$ python -q
>>> import numpy as np
>>> np.set_printoptions(precision=2, suppress=True, linewidth=160)
>>> tidy = lambda a: np.round(a, 2) + 0
>>> feats = np.load("layer19.npy")
>>> feats
array([[ 4.37, -0.61,  1.87, -1.44],
       [-0.4 ,  4.24, -1.94, -1.75],
       [-1.16, -1.64,  1.72,  4.24],
       [-0.71,  3.13,  1.43, -3.55],
       [-1.75, -2.57,  3.86,  0.68],
       [-1.03, -4.35, -1.08,  1.97],
       [-4.65, -1.51, -0.89,  0.54],
       [-0.1 , -2.45, -0.84, -4.28],
       [ 2.08,  2.88, -3.29,  1.24],
       [ 1.69,  2.43,  4.01, -0.42],
       [ 1.75,  2.2 , -1.64, -3.79],
       [ 1.  ,  2.63, -2.21, -3.49],
       [ 0.78, -4.5 ,  1.66, -1.17],
       [ 2.9 ,  2.06,  2.95,  1.9 ],
       [-2.07, -3.21,  1.36,  2.93],
       [-0.01, -1.43,  3.96,  2.7 ],
       [-2.78, -4.07, -0.45, -0.71],
       [ 2.87,  0.81,  2.24, -3.33],
       [ 1.74, -4.4 ,  0.65,  1.48],
       [-0.24, -3.51, -3.52, -0.52],
       [ 3.08, -0.19, -2.61, -2.95],
       [ 0.41, -3.7 ,  2.57, -2.13],
       [-3.03,  1.9 ,  3.45, -0.57],
       [-3.84, -1.97, -1.01, -2.31],
       [-4.71,  1.22, -0.8 ,  0.84]])
>>> P = feats @ np.linalg.solve(feats.T @ feats, feats.T)
>>> np.linalg.matrix_rank(np.eye(25) - P)
np.int64(21)
>>> tidy(np.linalg.eigvalsh(P))
array([0., 0., 0., 0., 0., 0., 0., 0., 0., 0., 0., 0., 0., 0., 0., 0., 0., 0., 0., 0., 0., 1., 1., 1., 1.])
>>> tidy(np.diag(P))
array([0.17, 0.12, 0.13, 0.19, 0.15, 0.13, 0.15, 0.2 , 0.19, 0.17, 0.12, 0.12, 0.16, 0.17, 0.1 , 0.14, 0.14, 0.17, 0.16, 0.17, 0.16, 0.19, 0.23, 0.19, 0.18])
>>> idx = feats[:, 2] > np.median(feats[:, 2])
>>> r0 = feats[idx].mean(axis=0) - feats[~idx].mean(axis=0)
>>> ((feats - feats.mean(axis=0)) @ r0 > 0).astype(int)
array([1, 0, 1, 1, 1, 0, 0, 0, 0, 1, 0, 0, 1, 1, 1, 1, 0, 1, 1, 0, 0, 1, 1, 0, 0])
>>> np.argsort(-np.abs(r0).round(6), kind="stable")
array([2, 3, 0, 1])
>>> idx.astype(int)
array([1, 0, 1, 1, 1, 0, 0, 0, 0, 1, 0, 0, 1, 1, 1, 1, 0, 1, 0, 0, 0, 1, 1, 0, 0])
>>> gram = np.cov(feats, rowvar=False)
>>> np.median(feats, axis=0)
array([-0.1 , -1.43,  0.65, -0.57])
>>> np.argsort(-feats.std(axis=0).round(6), kind="stable")
array([1, 0, 3, 2])
>>> np.argwhere(np.triu(np.abs(np.corrcoef(feats.T)) > 0.8, 1))
array([], shape=(0, 2), dtype=int64)
>>> gram.shape
(4, 4)
>>> tidy(np.corrcoef(feats.T))
array([[ 1.  ,  0.21,  0.06, -0.24],
       [ 0.21,  1.  , -0.07, -0.28],
       [ 0.06, -0.07,  1.  ,  0.28],
       [-0.24, -0.28,  0.28,  1.  ]])
>>> F = np.load("dump.npy")
>>> F
array([[-0.88, -0.9 ,  0.18],
       [-0.84, -1.03, -0.57],
       [-0.82, -0.77,  0.05],
       [-1.22, -0.54,  0.  ],
       [-1.27, -0.7 , -0.28],
       [-1.28, -1.11, -0.22],
       [-0.8 , -0.95,  0.26],
       [-1.24, -0.52, -0.02],
       [-0.79, -0.65,  0.43],
       [-0.34, -0.61,  0.04],
       [-0.47, -0.69,  0.01],
       [-0.77, -0.68, -0.08],
       [-1.13, -1.95,  2.79],
       [-1.17, -2.18,  3.43],
       [-0.75, -1.97,  3.02],
       [-1.04, -1.89,  2.66],
       [-0.91, -1.83,  2.74],
       [-1.46, -2.42,  2.87],
       [-1.64, -1.84,  2.93],
       [-1.08, -1.83,  2.54],
       [-1.26, -2.61,  3.21],
       [-0.7 , -2.18,  3.09],
       [-0.6 , -1.22,  2.8 ],
       [-0.7 , -2.06,  3.08]])
>>> Xs = F - F.mean(axis=0)
>>> left, sig, Vh = np.linalg.svd(Xs, full_matrices=False)
>>> tidy((sig ** 2).sum() ** 2 / (sig ** 4).sum())
np.float64(1.12)
>>> (np.sign(left[:, 0]) == np.sign(left[0, 0])).astype(int)
array([1, 1, 1, 1, 1, 1, 1, 1, 1, 1, 1, 1, 0, 0, 0, 0, 0, 0, 0, 0, 0, 0, 0, 0])
>>> tidy(sig)
array([7.94, 1.59, 1.05])
>>> np.searchsorted(np.cumsum(sig ** 2) / (sig ** 2).sum(), 0.9) + 1
np.int64(1)
>>> tidy(sig ** 2 / (sig ** 2).sum())
array([0.95, 0.04, 0.02])
>>> tidy(Vh[0] * np.sign(Vh[0, np.abs(Vh[0]).argmax()]))
array([-0.05, -0.39,  0.92])
>>> np.abs(Vh[0]).argmax()
np.int64(2)
>>> np.abs(left[:, 0]).argmax()
np.int64(13)
>>> arr = np.load("data.npy")
>>> arr
array([[0, 1, 0, 0],
       [0, 0, 0, 1],
       [0, 0, 1, 0],
       [1, 0, 0, 0]])
>>> r0 = np.array([0, 1, -2, 3])
>>> M2 = arr + np.outer(r0, np.eye(4)[2])
>>> np.linalg.matrix_rank(np.linalg.inv(M2) - np.linalg.inv(arr), tol=1e-8)
np.int64(1)
>>> tidy(np.linalg.det(M2) / np.linalg.det(arr)), tidy(1 + np.linalg.solve(arr, r0)[2])
(np.float64(-1.0), np.float64(-1.0))
>>> np.linalg.matrix_rank(M2 - arr)
np.int64(1)
>>> np.linalg.matrix_power(arr, 100)
array([[0, 1, 0, 0],
       [0, 0, 0, 1],
       [0, 0, 1, 0],
       [1, 0, 0, 0]])
>>> arr.sum(axis=1)
array([1, 1, 1, 1])
>>> p = np.eye(4)[0]
>>> for _ in range(3):
...     p = p @ arr
...     print(p.round(2))
... 
[0. 1. 0. 0.]
[0. 0. 0. 1.]
[1. 0. 0. 0.]
>>> r0 = np.array([3, 1])
>>> np.correlate(arr[2], arr[3], "full")
array([0, 0, 0, 0, 0, 1, 0])
>>> mat = np.loadtxt("sample0.csv", delimiter=",")
>>> tidy(mat)
array([[ 0.36, -0.42, -0.14, -0.19],
       [-0.42,  0.48,  0.16,  0.22],
       [-0.14,  0.16,  0.05,  0.07],
       [-0.19,  0.22,  0.07,  0.1 ]])
>>> gram = feats.T @ feats
>>> np.linalg.matrix_rank(gram)
np.int64(4)
>>> np.allclose(gram, gram.T)
True
>>> m1 = np.load("block11.npy")
>>> m1
array([[0, 1, 1, 5, 3],
       [3, 0, 1, 1, 5],
       [5, 3, 0, 1, 1],
       [1, 5, 3, 0, 1],
       [1, 1, 5, 3, 0]])
>>> M2 = np.array([[2, 2, 2], [2, -1, 2]])
>>> C = np.kron(M2, m1)
>>> C.shape
(10, 15)
>>> tidy(np.linalg.norm(C, 2)), tidy(np.linalg.norm(M2, 2) * np.linalg.norm(m1, 2))
(np.float64(40.85), np.float64(40.85))
>>> tidy(np.linalg.norm(m1))
np.float64(13.42)
>>> np.count_nonzero(m1)
np.int64(20)
>>> np.linalg.matrix_rank(m1)
np.int64(5)
>>> np.abs(m1).max()
np.int64(5)
>>> np.unravel_index(np.abs(m1).argmax(), m1.shape)
(np.int64(0), np.int64(3))
>>> m1[:, 5]
Traceback (most recent call last):
  File "<python-input-61>", line 1, in <module>
    m1[:, 5]
    ~~^^^^^^
IndexError: index 5 is out of bounds for axis 1 with size 5
>>> m1.mean(axis=0)
array([2., 2., 2., 2., 2.])
>>> m1.sum(axis=1)
array([10, 10, 10, 10, 10])
>>> M = np.array([[3.05, 0.0, 2.0, 0.0],
...     [2.0, 2.05, 2.0, 2.0],
...     [0.0, 0.0, 3.05, 0.0],
...     [3.0, 0.0, 2.0, 0.05]])
>>> vec = np.array([0, 1, 2, 1])
>>> y = M @ vec
>>> coef, lr = np.zeros(4), 1 / np.linalg.norm(M, 2) ** 2
>>> for i in range(15):
...     coef -= lr * M.T @ (M @ coef - y)
...     if i % 5 == 0: print(i, round(np.linalg.norm(M @ coef - y), 2))
... 
0 3.65
5 1.64
10 0.74
>>> tidy(coef)
array([0.11, 0.96, 1.91, 0.93])
>>> left, sig, Vh = np.linalg.svd(M)
>>> tidy(sig)
array([6.33, 2.47, 2.38, 0.03])
>>> np.argmax(sig[:-1] / (sig[1:] + 1e-6)) + 1
np.int64(3)
>>> M2 = left[:, :3] @ np.diag(sig[:3]) @ Vh[:3]
>>> np.linalg.matrix_rank(M2)
np.int64(3)
>>> tidy(np.abs(M - M2).max())
np.float64(0.01)
>>> tidy(M2)
array([[ 3.05, -0.01,  2.  ,  0.01],
       [ 2.  ,  2.05,  2.  ,  2.  ],
       [ 0.  ,  0.  ,  3.05,  0.  ],
       [ 3.  ,  0.01,  2.  ,  0.04]])
>>> tidy(np.linalg.norm(M - M2) / np.linalg.norm(M))
np.float64(0.0)
>>> tidy(np.linalg.norm(M2[2], 1)), tidy(np.linalg.norm(M2[2], np.inf))
(np.float64(3.05), np.float64(3.05))
>>> tidy(np.linalg.norm(M2, 1)), tidy(np.linalg.norm(M2, np.inf))
(np.float64(9.05), np.float64(8.05))
>>> tidy(np.linalg.norm(M2, "nuc"))
np.float64(11.18)
>>> tidy(np.linalg.norm(M2, 2))
np.float64(6.33)
>>> tidy(np.linalg.norm(M2, axis=1))
array([3.65, 4.03, 3.05, 3.61])
>>> tidy(np.linalg.norm(M2) ** 2 / np.linalg.norm(M2, 2) ** 2)
np.float64(1.29)
>>> tidy(np.linalg.det(M))
np.float64(0.95)
>>> (M - M.T) / 2
array([[ 0. , -1. ,  1. , -1.5],
       [ 1. ,  0. ,  1. ,  1. ],
       [-1. , -1. ,  0. , -1. ],
       [ 1.5, -1. ,  1. ,  0. ]])
>>> np.trace(M)
np.float64(8.2)
>>> (M + M.T) / 2
array([[3.05, 1.  , 1.  , 1.5 ],
       [1.  , 2.05, 1.  , 1.  ],
       [1.  , 1.  , 3.05, 1.  ],
       [1.5 , 1.  , 1.  , 0.05]])
>>> tidy(np.linalg.det(M[::-1]))
np.float64(0.95)
>>> np.einsum("ij,ji->", M, M)
np.float64(22.81)
>>> tidy(np.linalg.det(M.T))
np.float64(0.95)
>>> np.einsum("ii->", M)
np.float64(8.2)
>>> tidy(np.linalg.eigvals(M))
array([2.05, 0.05, 3.05, 3.05])
>>> A = np.load("case2.npy")
>>> A
array([[0, 0, 1, 1],
       [0, 0, 0, 0],
       [1, 0, 0, 0],
       [1, 0, 0, 0]])
>>> w, vecs = np.linalg.eigh(A)
>>> vec = np.array([0, 0, 2, 2])
>>> np.abs(A).sum(axis=1).max(), tidy(np.abs(w).max())
(np.int64(2), np.float64(1.41))
>>> tidy(np.linalg.eigvalsh(A[1:, 1:]))
array([0., 0., 0.])
>>> tidy(vecs * np.maximum(w, 0) @ vecs.T)
array([[0.71, 0.  , 0.5 , 0.5 ],
       [0.  , 0.  , 0.  , 0.  ],
       [0.5 , 0.  , 0.35, 0.35],
       [0.5 , 0.  , 0.35, 0.35]])
>>> tidy(vecs * np.abs(w) @ vecs.T)
array([[1.41, 0.  , 0.  , 0.  ],
       [0.  , 0.  , 0.  , 0.  ],
       [0.  , 0.  , 0.71, 0.71],
       [0.  , 0.  , 0.71, 0.71]])
>>> vec @ A @ vec
np.int64(0)
